In [1]: import numpy as np

In [2]: np.set_printoptions(precision=2, suppress=True, linewidth=100, sign=" ")

In [3]: mat = np.loadtxt("dump.csv", delimiter=",")

In [4]: mat
Out[4]: 
array([[ 2.39, -2.88, -1.19],
       [-2.88, -2.64,  0.79],
       [-1.19,  0.79, -2.76]])

In [5]: q, Rm = np.linalg.qr(mat)

In [6]: round(abs(Rm[0, 0]), 2), round(np.linalg.norm(mat[:, 0]), 2)
Out[6]: (np.float64(3.93), np.float64(3.93))

In [7]: q
Out[7]: 
array([[-0.61, -0.71,  0.35],
       [ 0.73, -0.67, -0.1 ],
       [ 0.3 ,  0.19,  0.93]])

In [8]: np.round(q.T @ q, 2) + 0
Out[8]: 
array([[ 1.,  0.,  0.],
       [ 0.,  1.,  0.],
       [ 0.,  0.,  1.]])

In [9]: rng = np.random.default_rng(9726)

In [10]: lab = rng.permutation(3)

In [11]: lab
Out[11]: array([ 1,  2,  0])

In [12]: A2 = mat[lab][:, lab]

In [13]: np.allclose(A2, mat)
Out[13]: False

In [14]: np.diag(A2)
Out[14]: array([-2.64, -2.76,  2.39])

In [15]: np.round(np.linalg.det(A2), 2), round(float(np.linalg.det(mat[lab])), 2)
Out[15]: (np.float64(47.97), 47.97)

In [16]: np.sort(np.abs(np.linalg.eigvals(A2)))
Out[16]: array([ 3.  ,  3.99,  4.  ])

In [17]: try:
    ...:     np.linalg.cholesky(mat)
    ...: except np.linalg.LinAlgError as e:
    ...:     print("failed:", e)
    ...: 
failed: Matrix is not positive definite

In [18]: np.all(np.linalg.eigvalsh(mat) > 0)
Out[18]: np.False_

In [19]: round(np.linalg.eigvalsh(mat).min(), 2)
Out[19]: np.float64(-4.0)

In [20]: np.poly(mat)
Out[20]: array([  1.  ,   3.01, -15.95, -47.97])

In [21]: np.einsum("ii->", mat)
Out[21]: np.float64(-3.01)

In [22]: round(np.linalg.eigvals(mat).sum().real, 2)
Out[22]: np.float64(-3.01)

In [23]: A = np.load("test11.npy")

In [24]: A
Out[24]: 
array([[ 1,  2,  1,  2],
       [ 2,  1,  2,  1],
       [ 1,  2,  1,  2],
       [ 2,  1,  2,  1]])

In [25]: lab = rng.permutation(4)

In [26]: lab
Out[26]: array([ 0,  3,  1,  2])

In [27]: A2 = A[lab][:, lab]

In [28]: np.trace(A2)
Out[28]: np.int64(4)

In [29]: np.round(np.sort(np.abs(np.linalg.eigvals(A2))), 2) + 0
Out[29]: array([ 0.,  0.,  2.,  6.])

In [30]: round(float(np.linalg.det(A2)), 2), round(float(np.linalg.det(A[lab])), 2)
Out[30]: (0.0, 0.0)

In [31]: A2
Out[31]: 
array([[ 1,  2,  2,  1],
       [ 2,  1,  1,  2],
       [ 2,  1,  1,  2],
       [ 1,  2,  2,  1]])

In [32]: np.all(np.linalg.eigvalsh(A) > 0)
Out[32]: np.False_

In [33]: vals, vecs = np.linalg.eigh(A)

In [34]: vec = np.array([0, 2, -2, -2])

In [35]: vecs * np.maximum(vals, 0) @ vecs.T
Out[35]: 
array([[ 1.5,  1.5,  1.5,  1.5],
       [ 1.5,  1.5,  1.5,  1.5],
       [ 1.5,  1.5,  1.5,  1.5],
       [ 1.5,  1.5,  1.5,  1.5]])

In [36]: vec @ A @ vec
Out[36]: np.int64(4)

In [37]: np.round(np.poly(A), 2) + 0
Out[37]: array([  1.,  -4., -12.,   0.,   0.])

In [38]: np.kron(np.eye(2, dtype=int), A)
Out[38]: 
array([[ 1,  2,  1,  2,  0,  0,  0,  0],
       [ 2,  1,  2,  1,  0,  0,  0,  0],
       [ 1,  2,  1,  2,  0,  0,  0,  0],
       [ 2,  1,  2,  1,  0,  0,  0,  0],
       [ 0,  0,  0,  0,  1,  2,  1,  2],
       [ 0,  0,  0,  0,  2,  1,  2,  1],
       [ 0,  0,  0,  0,  1,  2,  1,  2],
       [ 0,  0,  0,  0,  2,  1,  2,  1]])

In [39]: round(np.linalg.det(A.T), 2)
Out[39]: np.float64(0.0)

In [40]: left, sig, Vh = np.linalg.svd(A)

In [41]: np.argmax(sig[:-1] / (sig[1:] + 1e-6)) + 1
Out[41]: np.int64(2)

In [42]: A2 = left[:, :2] @ np.diag(sig[:2]) @ Vh[:2]

In [43]: A2
Out[43]: 
array([[ 1.,  2.,  1.,  2.],
       [ 2.,  1.,  2.,  1.],
       [ 1.,  2.,  1.,  2.],
       [ 2.,  1.,  2.,  1.]])

In [44]: np.linalg.matrix_rank(A2)
Out[44]: np.int64(2)

In [45]: np.linalg.matrix_rank(A, rtol=0.05)
Out[45]: np.int64(2)

In [46]: data = np.array([[5, -8, -3, 8], [-3, -3, 3, 1], [9, 4, 4, -9]])

In [47]: data
Out[47]: 
array([[ 5, -8, -3,  8],
       [-3, -3,  3,  1],
       [ 9,  4,  4, -9]])

In [48]: A2 = np.array([[1, 3], [-3, -3]])

In [49]: C = np.kron(A2, data)

In [50]: C.shape
Out[50]: (6, 8)

In [51]: A2 = data + rng.integers(-2, 3, (3, 2)) @ rng.integers(-2, 3, (2, 4))

In [52]: A2
Out[52]: 
array([[ 1, -3, -7,  5],
       [-5, -2,  1,  1],
       [13, -2,  8, -5]])

In [53]: np.linalg.matrix_rank(A2 - data, tol=1e-8)
Out[53]: np.int64(2)

In [54]: f = np.array([1, 1, 2])

In [55]: np.cross(data[1, :3], data[2, :3])
Out[55]: array([-24,  39,  15])

In [56]: np.polyval(f, data[1])
Out[56]: array([  8,   8,  14,   4])

In [57]: vec = np.array([2, 0, 1, 0])

In [58]: a = np.maximum(data @ vec, 0)

In [59]: np.tanh(data @ vec)
Out[59]: array([ 1., -1.,  1.])

In [60]: np.flatnonzero(a > 1e-9)
Out[60]: array([ 0,  2])

In [61]: np.maximum(data @ (3 * vec), 0)
Out[61]: array([ 21,   0,  66])

In [62]: a
Out[62]: array([  7,   0,  22])

In [63]: arr = np.loadtxt("run11.csv", delimiter=",")

In [64]: arr
Out[64]: 
array([[ 0.,  1.,  0.],
       [ 1.,  0.,  1.],
       [ 0.,  1.,  0.]])

In [65]: [round(float(np.linalg.det(arr[:i, :i])), 2) + 0 for i in range(1, 4)]
Out[65]: [0.0, -1.0, 0.0]

In [66]: round(float(np.linalg.eigvalsh(arr).min()), 2)
Out[66]: -1.41

In [67]: np.all(np.linalg.eigvalsh(arr) > 0)
Out[67]: np.False_

In [68]: try:
    ...:     np.linalg.cholesky(arr)
    ...: except np.linalg.LinAlgError as e:
    ...:     print(e)
    ...: 
Matrix is not positive definite

In [69]: np.allclose(arr[:-1].T @ np.linalg.lstsq(arr[:-1].T, arr[-1])[0], arr[-1])
Out[69]: True

In [70]: np.linalg.lstsq(arr[:-1].T, arr[-1])[2]
Out[70]: np.int32(2)

In [71]: m1 = np.load("sample17.npy")

In [72]: m1
Out[72]: 
array([[ 1, -1, -1,  1, -1,  1,  1, -1],
       [ 1,  1,  1,  1, -1, -1, -1, -1],
       [ 1,  1, -1, -1,  1,  1, -1, -1],
       [ 1, -1, -1,  1,  1, -1, -1,  1]])

In [73]: T = np.stack([m1, 2 * m1, m1[::-1]])

In [74]: np.einsum("bij,cij->bc", T, T)
Out[74]: 
array([[  32,   64,    0],
       [  64,  128,    0],
       [   0,    0,   32]])

In [75]: np.linalg.norm(T, axis=(1, 2))
Out[75]: array([  5.66,  11.31,   5.66])

In [76]: (T @ m1.T).shape
Out[76]: (3, 4, 4)

In [77]: np.linalg.matrix_rank(T)
Out[77]: array([ 4,  4,  4])

In [78]: T.shape
Out[78]: (3, 4, 8)

In [79]: np.linalg.matrix_rank(T.reshape(3, -1))
Out[79]: np.int64(2)

In [80]: X = np.load("m.npy")

In [81]: X
Out[81]: 
array([[ 0.66, -0.27, -0.3 ,  0.24],
       [-0.27,  0.11,  0.12, -0.1 ],
       [-0.3 ,  0.12,  0.14, -0.11],
       [ 0.24, -0.1 , -0.11,  0.09]])

In [82]: def softmax(z):
    ...:     e = np.exp(z - z.max(axis=-1, keepdims=True))
    ...:     return e / e.sum(axis=-1, keepdims=True)
    ...: 

In [83]: softmax(m1[1])
Out[83]: array([ 0.22,  0.22,  0.22,  0.22,  0.03,  0.03,  0.03,  0.03])

In [84]: softmax(m1).sum(axis=1)
Out[84]: array([ 1.,  1.,  1.,  1.])

In [85]: np.round(softmax(10 * m1[1]), 2) + 0
Out[85]: array([ 0.25,  0.25,  0.25,  0.25,  0.  ,  0.  ,  0.  ,  0.  ])

In [86]: att = m1 @ m1.T / np.sqrt(8)

In [87]: softmax(att + np.triu(np.full(att.shape, -np.inf), 1))
Out[87]: 
array([[ 1.  ,  0.  ,  0.  ,  0.  ],
       [ 0.06,  0.94,  0.  ,  0.  ],
       [ 0.05,  0.05,  0.89,  0.  ],
       [ 0.05,  0.05,  0.05,  0.85]])

In [88]: vec = np.array([3, 3, -1, -1])

In [89]: a = np.maximum(X @ vec, 0)

In [90]: np.flatnonzero(a > 1e-9)
Out[90]: array([ 0,  3])

In [91]: X * (a > 1e-9)[:, None]
Out[91]: 
array([[ 0.66, -0.27, -0.3 ,  0.24],
       [-0.  ,  0.  ,  0.  , -0.  ],
       [-0.  ,  0.  ,  0.  , -0.  ],
       [ 0.24, -0.1 , -0.11,  0.09]])

In [92]: a
Out[92]: array([ 1.24,  0.  ,  0.  ,  0.45])

In [93]: A2 = X + rng.integers(-2, 3, (4, 1)) @ rng.integers(-2, 3, (1, 4))

In [94]: A2
Out[94]: 
array([[-1.34, -2.27, -2.3 , -1.76],
       [ 1.73,  2.11,  2.12,  1.9 ],
       [-2.3 , -1.88, -1.86, -2.11],
       [ 0.24, -0.1 , -0.11,  0.09]])

In [95]: np.abs(A2 - X).sum(axis=1)
Out[95]: array([ 8.,  8.,  8.,  0.])

In [96]: np.round(np.linalg.svd(A2 - X, compute_uv=False), 2) + 0
Out[96]: array([ 6.93,  0.  ,  0.  ,  0.  ])

In [97]: np.linalg.matrix_rank(A2 - X, tol=1e-8)
Out[97]: np.int64(1)

In [98]: A2 - X
Out[98]: 
array([[-2., -2., -2., -2.],
       [ 2.,  2.,  2.,  2.],
       [-2., -2., -2., -2.],
       [ 0.,  0.,  0.,  0.]])

In [99]: J = np.load("w.npy")

In [100]: J
Out[100]: 
array([[ 5.,  0.,  0.],
       [ 0.,  4.,  0.],
       [ 0.,  0.,  4.]])

In [101]: vals, vecs = np.linalg.eigh(J)

In [102]: np.abs(vecs[:, -1]).round(6).argmax()
Out[102]: np.int64(0)

In [103]: np.unique(vals.round(6) + 0, return_counts=True)[1]
Out[103]: array([ 2,  1])

In [104]: np.linalg.svd(J, compute_uv=False)
Out[104]: array([ 5.,  4.,  4.])

In [105]: np.linalg.eigvalsh(J @ J)
Out[105]: array([ 16.,  16.,  25.])

In [106]: vals, vecs = np.linalg.eigh(J)

In [107]: vec = np.array([1, 0, -1])

In [108]: np.abs(J).sum(axis=1).max(), np.abs(vals).max()
Out[108]: (np.float64(5.0), np.float64(5.0))

In [109]: vec @ J @ vec / (vec @ vec), vals[0], vals[-1]
Out[109]: (np.float64(4.5), np.float64(4.0), np.float64(5.0))

In [110]: vecs * np.abs(vals) @ vecs.T
Out[110]: 
array([[ 5.,  0.,  0.],
       [ 0.,  4.,  0.],
       [ 0.,  0.,  4.]])

In [111]: vec @ J @ vec
Out[111]: np.float64(9.0)

In [112]: q, Rm = np.linalg.qr(J)

In [113]: q.T @ q
Out[113]: 
array([[ 1.,  0.,  0.],
       [ 0.,  1.,  0.],
       [ 0.,  0.,  1.]])

In [114]: np.trace(q @ q.T)
Out[114]: np.float64(3.0)

In [115]: abs(Rm[0, 0]), round(float(np.linalg.norm(J[:, 0])), 2)
Out[115]: (np.float64(5.0), 5.0)

In [116]: q @ Rm
Out[116]: 
array([[ 5.,  0.,  0.],
       [ 0.,  4.,  0.],
       [ 0.,  0.,  4.]])

In [117]: q
Out[117]: 
array([[ 1.,  0.,  0.],
       [-0.,  1.,  0.],
       [-0., -0.,  1.]])

In [118]: F = np.load("case17.npy")

In [119]: F
Out[119]: 
array([[ 0,  0,  0],
       [ 0,  0,  0],
       [ 0,  0,  0],
       [ 0,  0,  0],
       [ 3, -4, -2],
       [ 5,  0, -2],
       [ 5, -9, -5],
       [ 0,  0,  0],
       [ 2, -5, -3],
       [ 2, -5, -3],
       [ 0,  0,  0]])

In [120]: f, g = J[2], J[1]

In [121]: f @ f
Out[121]: np.float64(16.0)

In [122]: f @ g
Out[122]: np.float64(0.0)

In [123]: pr = (f @ g) / (f @ f) * f

In [124]: (g - pr) @ f
Out[124]: np.float64(0.0)

In [125]: g - pr
Out[125]: array([ 0.,  4.,  0.])

In [126]: np.outer(f, g)
Out[126]: 
array([[  0.,   0.,   0.],
       [  0.,   0.,   0.],
       [  0.,  16.,   0.]])
